% python3 -q
>>> import numpy as np
>>> from numpy import linalg as LA
>>> np.set_printoptions(precision=2, suppress=True, linewidth=120, floatmode="fixed")
>>> W0 = np.load("x.npy")
>>> print(W0)
[[ 2  0  1  3  2  0 -1 -2  1  3 -2]
 [ 1  1  1 -1 -2 -1 -2  2  1  3 -2]
 [ 1  3 -2  1  1  2 -1 -3 -2 -3 -1]
 [-2  2  1 -2 -1 -3  2  2  3  2 -1]
 [ 3  0 -1 -2 -2  0  0  3  2  2  2]
 [ 1  3  3  1 -2  1 -3  1  1  1  2]
 [-3 -1  3  1 -1  3  2  3 -3 -2  2]
 [-3 -1 -1 -3 -1 -1  0  3  3 -1 -3]]
>>> print(np.abs(W0).max())
3
>>> LA.rank(W0)
Traceback (most recent call last):
  File "<python-input-6>", line 1, in <module>
    LA.rank(W0)
    ^^^^^^^
AttributeError: module 'numpy.linalg' has no attribute 'rank'
>>> print(np.diff(W0, axis=0))
[[-1  1  0 -4 -4 -1 -1  4  0  0  0]
 [ 0  2 -3  2  3  3  1 -5 -3 -6  1]
 [-3 -1  3 -3 -2 -5  3  5  5  5  0]
 [ 5 -2 -2  0 -1  3 -2  1 -1  0  3]
 [-2  3  4  3  0  1 -3 -2 -1 -1  0]
 [-4 -4  0  0  1  2  5  2 -4 -3  0]
 [ 0  0 -4 -4  0 -4 -2  0  6  1 -5]]
>>> print(LA.svd(W0, compute_uv=False))
[10.94  9.10  7.87  5.55  5.24  3.83  2.40  2.03]
>>> print(LA.matrix_rank(W0))
8
>>> t3 = np.stack([W0, 3 * W0, W0[::-1]])
>>> print(LA.matrix_rank(t3.reshape(3, -1)))
2
>>> print((t3 @ W0.T).shape)
(3, 8, 8)
>>> print(t3.sum(axis=0))
[[  5  -1   3   9   7  -1  -4  -5   7  11 -11]
 [  1   3   7  -3  -9  -1  -6  11   1  10  -6]
 [  5  15  -5   5   2   9  -7 -11  -7 -11  -2]
 [ -5   8   3 -10  -6 -12   8  11  14  10  -2]
 [ 10   2  -3 -10  -9  -3   2  14  11  10   7]
 [  5  15  10   5  -7   6 -13   1   2   1   7]
 [-11  -3  13   3  -6  11   6  14 -11  -5   6]
 [-10  -4  -3  -9  -2  -4  -1  10  13  -1 -14]]
>>> print(np.einsum("bij,cij->bc", t3, t3))
[[ 347 1041  -42]
 [1041 3123 -126]
 [ -42 -126  347]]
>>> def softmax(z):
...     e = np.exp(z - z.max(axis=-1, keepdims=True))
...     return e / e.sum(axis=-1, keepdims=True)
... 
>>> print(np.round(softmax(10 * W0[5]), 2) + 0)
[0.00 0.50 0.50 0.00 0.00 0.00 0.00 0.00 0.00 0.00 0.00]
>>> print(np.round(softmax(W0[5] + -2), 2) + 0)
[0.04 0.31 0.31 0.04 0.00 0.04 0.00 0.04 0.04 0.04 0.12]
>>> print(softmax(W0).sum(axis=1))
[1.00 1.00 1.00 1.00 1.00 1.00 1.00 1.00]
>>> scores = W0 @ W0.T / np.sqrt(11)
>>> print(softmax(scores)[5] @ W0)
[ 1.00  3.00  3.00  1.00 -2.00  1.00 -3.00  1.00  1.00  1.00  2.00]
>>> u, v = W0[6], W0[4]
>>> print(u @ v)
-9
>>> pr = (u @ v) / (u @ u) * u
>>> print(pr)
[ 0.45  0.15 -0.45 -0.15  0.15 -0.45 -0.30 -0.45  0.45  0.30 -0.30]
>>> print(np.round((v - pr) @ u, 2))
-0.0
>>> U, sv, Vh = LA.svd(W0, full_matrices=False)
>>> print(np.round(Vh @ Vh.T, 2) + 0)
[[1.00 0.00 0.00 0.00 0.00 0.00 0.00 0.00]
 [0.00 1.00 0.00 0.00 0.00 0.00 0.00 0.00]
 [0.00 0.00 1.00 0.00 0.00 0.00 0.00 0.00]
 [0.00 0.00 0.00 1.00 0.00 0.00 0.00 0.00]
 [0.00 0.00 0.00 0.00 1.00 0.00 0.00 0.00]
 [0.00 0.00 0.00 0.00 0.00 1.00 0.00 0.00]
 [0.00 0.00 0.00 0.00 0.00 0.00 1.00 0.00]
 [0.00 0.00 0.00 0.00 0.00 0.00 0.00 1.00]]
>>> print(np.abs(Vh[0]))
[0.12 0.01 0.07 0.40 0.29 0.33 0.04 0.51 0.49 0.34 0.12]
>>> print(round(np.sqrt((sv ** 2).sum()), 2), round(float(LA.norm(W0)), 2))
18.63 18.63
>>> print(np.round(U.T @ W0 @ Vh.T, 2) + 0)
[[10.94  0.00  0.00  0.00  0.00  0.00  0.00  0.00]
 [ 0.00  9.10  0.00  0.00  0.00  0.00  0.00  0.00]
 [ 0.00  0.00  7.87  0.00  0.00  0.00  0.00  0.00]
 [ 0.00  0.00  0.00  5.55  0.00  0.00  0.00  0.00]
 [ 0.00  0.00  0.00  0.00  5.24  0.00  0.00  0.00]
 [ 0.00  0.00  0.00  0.00  0.00  3.83  0.00  0.00]
 [ 0.00  0.00  0.00  0.00  0.00  0.00  2.40  0.00]
 [ 0.00  0.00  0.00  0.00  0.00  0.00  0.00  2.03]]
>>> print(np.allclose(U * sv @ Vh, W0))
True
>>> print(np.abs(U[:, 0]).round(6).argmax())
3
>>> print(np.round(U.T @ U, 2) + 0)
[[1.00 0.00 0.00 0.00 0.00 0.00 0.00 0.00]
 [0.00 1.00 0.00 0.00 0.00 0.00 0.00 0.00]
 [0.00 0.00 1.00 0.00 0.00 0.00 0.00 0.00]
 [0.00 0.00 0.00 1.00 0.00 0.00 0.00 0.00]
 [0.00 0.00 0.00 0.00 1.00 0.00 0.00 0.00]
 [0.00 0.00 0.00 0.00 0.00 1.00 0.00 0.00]
 [0.00 0.00 0.00 0.00 0.00 0.00 1.00 0.00]
 [0.00 0.00 0.00 0.00 0.00 0.00 0.00 1.00]]
>>> print(np.cumsum(sv ** 2) / np.sum(sv ** 2))
[0.34 0.58 0.76 0.85 0.93 0.97 0.99 1.00]
>>> print((sv > 1e-8).sum())
8
>>> print(U.shape, sv.shape, Vh.shape)
(8, 8) (8,) (8, 11)
>>> print(sv)
[10.94  9.10  7.87  5.55  5.24  3.83  2.40  2.03]
>>> print(sv / sv[0])
[1.00 0.83 0.72 0.51 0.48 0.35 0.22 0.19]
>>> arr = np.loadtxt("sample14.csv", delimiter=",")
>>> print(arr)
[[0.17 0.00 0.17 0.17 0.00 0.17 0.17 0.00 0.00 0.17]
 [0.00 0.33 0.33 0.00 0.33 0.00 0.00 0.00 0.00 0.00]
 [0.00 0.25 0.25 0.00 0.00 0.00 0.00 0.25 0.00 0.25]
 [0.00 0.25 0.00 0.25 0.25 0.00 0.00 0.00 0.25 0.00]
 [0.00 0.00 0.17 0.00 0.33 0.17 0.17 0.00 0.00 0.17]
 [0.00 0.00 0.00 0.00 0.00 0.50 0.00 0.50 0.00 0.00]
 [0.20 0.00 0.20 0.20 0.20 0.00 0.20 0.00 0.00 0.00]
 [0.00 0.00 0.00 0.00 0.33 0.00 0.00 0.33 0.00 0.33]
 [0.00 0.00 0.00 0.00 0.00 0.00 0.33 0.33 0.33 0.00]
 [0.00 0.00 0.00 0.00 0.00 0.00 0.25 0.00 0.25 0.50]]
>>> print(arr @ np.ones(10))
[1.00 1.00 1.00 1.00 1.00 1.00 1.00 1.00 1.00 1.00]
>>> print(arr.sum(axis=1))
[1.00 1.00 1.00 1.00 1.00 1.00 1.00 1.00 1.00 1.00]
>>> pr = np.eye(10)[6]
>>> for _ in range(5):
...     pr = pr @ arr
...     print(pr.round(2))
... 
[0.20 0.00 0.20 0.20 0.20 0.00 0.20 0.00 0.00 0.00]
[0.07 0.10 0.16 0.12 0.16 0.07 0.11 0.05 0.05 0.12]
[0.03 0.10 0.13 0.06 0.15 0.07 0.11 0.11 0.08 0.15]
[0.03 0.08 0.12 0.04 0.16 0.07 0.12 0.13 0.08 0.18]
[0.03 0.07 0.11 0.04 0.16 0.06 0.12 0.13 0.08 0.19]
>>> print(np.argsort(-LA.norm(arr, axis=0).round(6), kind="stable")[:3])
[7 9 4]
>>> print(LA.matrix_rank(arr, rtol=0.1))
8
>>> J = np.load("run17.npy")
>>> print(J)
[[0 0 0 0 0 0 1 0 0 0 0 0 0]
 [0 0 0 0 0 0 0 0 0 0 0 1 0]
 [0 0 0 0 0 0 0 1 0 0 0 0 0]
 [0 0 0 0 0 0 0 0 1 0 0 0 0]
 [0 0 0 0 1 0 0 0 0 0 0 0 0]
 [0 1 0 0 0 0 0 0 0 0 0 0 0]
 [0 0 0 1 0 0 0 0 0 0 0 0 0]
 [0 0 0 0 0 1 0 0 0 0 0 0 0]
 [0 0 1 0 0 0 0 0 0 0 0 0 0]
 [1 0 0 0 0 0 0 0 0 0 0 0 0]
 [0 0 0 0 0 0 0 0 0 0 0 0 1]
 [0 0 0 0 0 0 0 0 0 0 1 0 0]
 [0 0 0 0 0 0 0 0 0 1 0 0 0]]
>>> # keeps lengths
>>> print(np.round(np.sort(LA.eigvals(J).real), 2) + 0)
[-1.00 -0.87 -0.87 -0.50 -0.50  0.00  0.00  0.50  0.50  0.87  0.87  1.00  1.00]
>>> print(np.flatnonzero(LA.matrix_power((J != 0) + (J.T != 0) + np.eye(13), 13)[1]))
[ 0  1  2  3  5  6  7  8  9 10 11 12]
>>> print(round(float(LA.det(J)), 2))
-1.0
>>> th = np.radians(135)
>>> R = np.eye(13)
>>> R[6, 6] = R[11, 11] = np.cos(th)
>>> R[6, 11], R[11, 6] = -np.sin(th), np.sin(th)
>>> B = J @ R.T
>>> print(np.abs(B - J).max(axis=0))
[0.00 0.00 0.00 0.00 0.00 0.00 1.71 0.00 0.00 0.00 0.00 1.71 0.00]
>>> print(LA.svd(J, compute_uv=False), LA.svd(B, compute_uv=False))
[1.00 1.00 1.00 1.00 1.00 1.00 1.00 1.00 1.00 1.00 1.00 1.00 1.00] [1.00 1.00 1.00 1.00 1.00 1.00 1.00 1.00 1.00 1.00 1.00 1.00 1.00]
>>> print(np.allclose(J @ J.T, B @ B.T))
True
>>> print(np.sort(np.abs(LA.eigvals(J)))[::-1])
[1.00 1.00 1.00 1.00 1.00 1.00 1.00 1.00 1.00 1.00 1.00 1.00 1.00]
>>> pr = np.eye(13)[6]
>>> for _ in range(7):
...     pr = pr @ J
...     print(pr.round(2))
... 
[0.00 0.00 0.00 1.00 0.00 0.00 0.00 0.00 0.00 0.00 0.00 0.00 0.00]
[0.00 0.00 0.00 0.00 0.00 0.00 0.00 0.00 1.00 0.00 0.00 0.00 0.00]
[0.00 0.00 1.00 0.00 0.00 0.00 0.00 0.00 0.00 0.00 0.00 0.00 0.00]
[0.00 0.00 0.00 0.00 0.00 0.00 0.00 1.00 0.00 0.00 0.00 0.00 0.00]
[0.00 0.00 0.00 0.00 0.00 1.00 0.00 0.00 0.00 0.00 0.00 0.00 0.00]
[0.00 1.00 0.00 0.00 0.00 0.00 0.00 0.00 0.00 0.00 0.00 0.00 0.00]
[0.00 0.00 0.00 0.00 0.00 0.00 0.00 0.00 0.00 0.00 0.00 1.00 0.00]
>>> M = np.loadtxt("w.csv", delimiter=",")
>>> print(M)
[[  1.00   1.00 -20.00   2.00   2.00   1.00   3.00  -4.00]
 [ -1.00   0.00  20.00  -1.00  -3.00   3.00  -4.00   4.00]
 [  1.00   1.00  -5.00  -4.00   0.00   1.00  -2.00  -1.00]
 [  3.00   1.00 -20.00   4.00  -4.00  -4.00  -1.00  -4.00]]
>>> th = np.radians(15)
>>> R = np.eye(8)
>>> R[6, 6] = R[3, 3] = np.cos(th)
>>> R[6, 3], R[3, 6] = -np.sin(th), np.sin(th)
>>> print(R)
[[ 1.00  0.00  0.00  0.00  0.00  0.00  0.00  0.00]
 [ 0.00  1.00  0.00  0.00  0.00  0.00  0.00  0.00]
 [ 0.00  0.00  1.00  0.00  0.00  0.00  0.00  0.00]
 [ 0.00  0.00  0.00  0.97  0.00  0.00  0.26  0.00]
 [ 0.00  0.00  0.00  0.00  1.00  0.00  0.00  0.00]
 [ 0.00  0.00  0.00  0.00  0.00  1.00  0.00  0.00]
 [ 0.00  0.00  0.00 -0.26  0.00  0.00  0.97  0.00]
 [ 0.00  0.00  0.00  0.00  0.00  0.00  0.00  1.00]]
>>> B = M @ R.T
>>> print(round(float(LA.det(R)), 2), round(float(np.trace(R)), 2))
1.0 7.93
>>> print(np.abs(B - M).max(axis=0))
[0.00 0.00 0.00 1.00 0.00 0.00 1.10 0.00]
>>> print(B)
[[  1.00   1.00 -20.00   2.71   2.00   1.00   2.38  -4.00]
 [ -1.00   0.00  20.00  -2.00  -3.00   3.00  -3.60   4.00]
 [  1.00   1.00  -5.00  -4.38   0.00   1.00  -0.90  -1.00]
 [  3.00   1.00 -20.00   3.60  -4.00  -4.00  -2.00  -4.00]]
>>> u = np.array([1, 2])
>>> print(np.polyval(u, M[1]))
[ 1.00  2.00 22.00  1.00 -1.00  5.00 -2.00  6.00]
>>> print(np.correlate(M[1], M[2], "full"))
[  1.00   2.00 -21.00 -39.00  29.00   7.00 -86.00 -90.00  25.00  26.00  -3.00   4.00 -21.00   0.00   4.00]
>>> E = np.loadtxt("arr.csv", delimiter=",")
>>> print(E)
[[-2.00  5.00  0.00  0.00]
 [ 3.00  2.00  0.00  0.00]
 [ 0.00  0.00 -2.00  5.00]
 [ 0.00  0.00  3.00  2.00]]
>>> u = np.array([2, 0, 1, 3])
>>> B = E + np.outer(u, np.eye(4)[3])
>>> print(LA.matrix_rank(B - E))
1
>>> print(LA.matrix_rank(LA.inv(B) - LA.inv(E), tol=1e-8))
1
>>> print(np.round(LA.det(B) / LA.det(E), 2), round(float(1 + LA.solve(E, u)[3]), 2))
1.47 1.47
>>> data = np.loadtxt("block18.csv", delimiter=",")
>>> print(data)
[[ 0.00  0.59  1.16 -0.16  0.21 -0.15  0.41  1.24  0.30  0.52 -0.36]
 [-0.45  0.77 -0.40  0.48 -1.12 -0.30 -0.07  0.29  0.36  0.42  1.04]
 [ 0.00 -1.02  0.21  0.23 -0.90 -0.86 -0.44 -0.03  0.09  0.68 -0.81]
 [ 0.39 -0.80 -0.80 -0.24 -0.32 -0.03  0.87  1.16 -0.29 -0.42  0.22]
 [-0.56 -0.58 -0.10  1.11  0.54  0.30  0.69 -0.09  1.12  0.09 -0.05]
 [-0.78 -0.17  0.87  0.21 -0.90  0.57  0.19 -0.05 -0.37 -1.10 -0.18]
 [-0.17 -0.79  0.81 -0.27  0.47 -0.74 -0.17 -0.07 -0.01 -0.18  1.33]
 [-1.39 -0.25 -0.43 -0.14  0.50  0.32 -0.58  0.58 -0.70  0.53 -0.06]
 [-0.28  0.38 -0.38  0.13  0.33 -0.99 -0.69  0.49  0.53 -1.17 -0.43]
 [-0.73  0.02 -0.21 -1.44 -0.25 -0.18  0.60 -0.45  0.80  0.06 -0.19]
 [-0.39  0.42 -0.06  0.41  0.24 -1.04  1.09 -0.48 -0.94  0.07 -0.22]]
>>> B = data / np.sqrt((data ** 2).mean(axis=1, keepdims=True))
>>> print(LA.matrix_rank(data - data.mean(axis=1, keepdims=True)))
10
>>> print(B[4])
[-0.92 -0.97 -0.17  1.83  0.89  0.49  1.14 -0.15  1.86  0.16 -0.09]
>>> rng = np.random.default_rng(79932)
>>> lab = rng.permutation(11)
>>> print(lab)
[10  8  2  4  0  5  1  7  6  3  9]
>>> B = data[lab][:, lab]
>>> print(np.round(np.trace(B), 2))
2.62
>>> print(np.round(LA.det(B), 2), np.round(LA.det(data[lab]), 2))
-2048.0 -2048.0
>>> print(B)
[[-0.22 -0.94 -0.06  0.24 -0.39 -1.04  0.42 -0.48  1.09  0.41  0.07]
 [-0.43  0.53 -0.38  0.33 -0.28 -0.99  0.38  0.49 -0.69  0.13 -1.17]
 [-0.81  0.09  0.21 -0.90  0.00 -0.86 -1.02 -0.03 -0.44  0.23  0.68]
 [-0.05  1.12 -0.10  0.54 -0.56  0.30 -0.58 -0.09  0.69  1.11  0.09]
 [-0.36  0.30  1.16  0.21  0.00 -0.15  0.59  1.24  0.41 -0.16  0.52]
 [-0.18 -0.37  0.87 -0.90 -0.78  0.57 -0.17 -0.05  0.19  0.21 -1.10]
 [ 1.04  0.36 -0.40 -1.12 -0.45 -0.30  0.77  0.29 -0.07  0.48  0.42]
 [-0.06 -0.70 -0.43  0.50 -1.39  0.32 -0.25  0.58 -0.58 -0.14  0.53]
 [ 1.33 -0.01  0.81  0.47 -0.17 -0.74 -0.79 -0.07 -0.17 -0.27 -0.18]
 [ 0.22 -0.29 -0.80 -0.32  0.39 -0.03 -0.80  1.16  0.87 -0.24 -0.42]
 [-0.19  0.80 -0.21 -0.25 -0.73 -0.18  0.02 -0.45  0.60 -1.44  0.06]]
>>> print(np.diag(B))
[-0.22  0.53  0.21  0.54  0.00  0.57  0.77  0.58 -0.17 -0.24  0.06]
>>> print(np.round(data @ data.T, 2) + 0)
[[4.00 0.00 0.00 0.00 0.00 0.00 0.00 0.00 0.00 0.00 0.00]
 [0.00 4.00 0.00 0.00 0.00 0.00 0.00 0.00 0.00 0.00 0.00]
 [0.00 0.00 4.00 0.00 0.00 0.00 0.00 0.00 0.00 0.00 0.00]
 [0.00 0.00 0.00 4.00 0.00 0.00 0.00 0.00 0.00 0.00 0.00]
 [0.00 0.00 0.00 0.00 4.00 0.00 0.00 0.00 0.00 0.00 0.00]
 [0.00 0.00 0.00 0.00 0.00 4.00 0.00 0.00 0.00 0.00 0.00]
 [0.00 0.00 0.00 0.00 0.00 0.00 4.00 0.00 0.00 0.00 0.00]
 [0.00 0.00 0.00 0.00 0.00 0.00 0.00 4.00 0.00 0.00 0.00]
 [0.00 0.00 0.00 0.00 0.00 0.00 0.00 0.00 4.00 0.00 0.00]
 [0.00 0.00 0.00 0.00 0.00 0.00 0.00 0.00 0.00 4.00 0.00]
 [0.00 0.00 0.00 0.00 0.00 0.00 0.00 0.00 0.00 0.00 4.00]]
>>> print(LA.svd(data, compute_uv=False))
[2.00 2.00 2.00 2.00 2.00 2.00 2.00 2.00 2.00 2.00 2.00]
>>> print(np.round(data.T @ data, 2) + 0)
[[4.00 0.00 0.00 0.00 0.00 0.00 0.00 0.00 0.00 0.00 0.00]
 [0.00 4.00 0.00 0.00 0.00 0.00 0.00 0.00 0.00 0.00 0.00]
 [0.00 0.00 4.00 0.00 0.00 0.00 0.00 0.00 0.00 0.00 0.00]
 [0.00 0.00 0.00 4.00 0.00 0.00 0.00 0.00 0.00 0.00 0.00]
 [0.00 0.00 0.00 0.00 4.00 0.00 0.00 0.00 0.00 0.00 0.00]
 [0.00 0.00 0.00 0.00 0.00 4.00 0.00 0.00 0.00 0.00 0.00]
 [0.00 0.00 0.00 0.00 0.00 0.00 4.00 0.00 0.00 0.00 0.00]
 [0.00 0.00 0.00 0.00 0.00 0.00 0.00 4.00 0.00 0.00 0.00]
 [0.00 0.00 0.00 0.00 0.00 0.00 0.00 0.00 4.00 0.00 0.00]
 [0.00 0.00 0.00 0.00 0.00 0.00 0.00 0.00 0.00 4.00 0.00]
 [0.00 0.00 0.00 0.00 0.00 0.00 0.00 0.00 0.00 0.00 4.00]]
>>> W = np.array([[1, 3, 3, 2, 3, -4],
...     [2, -5, 4, -3, 4, 0],
...     [0, -2, -5, 0, -5, 1],
...     [-3, -1, 4, 4, 4, 0],
...     [2, 2, -5, 0, -5, 0],
...     [-5, 1, -2, 1, -5, -1],
...     [-1, 4, 4, 2, 0, 2],
...     [0, -1, -3, 5, 0, 5],
...     [1, 5, -3, 1, 1, 1],
...     [-4, 2, -5, -1, 3, 4],
...     [5, -5, 3, 1, -5, 3]])
>>> c = np.array([1, 5, 4, 0, 8, 4])
>>> H = np.maximum(data @ W + c, 0)
>>> print((H > 0).astype(int))
[[0 1 0 1 1 1]
 [1 0 1 1 1 1]
 [0 1 0 1 1 1]
 [1 1 1 1 1 1]
 [0 1 1 1 1 1]
 [0 0 1 1 1 1]
 [1 0 0 1 0 1]
 [0 0 0 0 1 1]
 [1 1 1 1 1 1]
 [1 1 0 0 1 1]
 [1 1 1 0 1 1]]
>>> C = np.array([[-5, 3, 3],
...     [2, -1, -3],
...     [-2, -4, 4],
...     [-1, -5, -5],
...     [-3, -1, 0],
...     [-3, 0, -1]])
>>> print(W @ C)
[[ -4 -25   0]
 [-37   6  52]
 [ 18  27 -15]
 [-11 -48 -10]
 [ 19  29 -20]
 [ 48  -8 -30]
 [ -3 -33 -11]
 [-16 -12 -39]
 [  4   4 -30]
 [ 14   8 -37]
 [-36   8  34]]
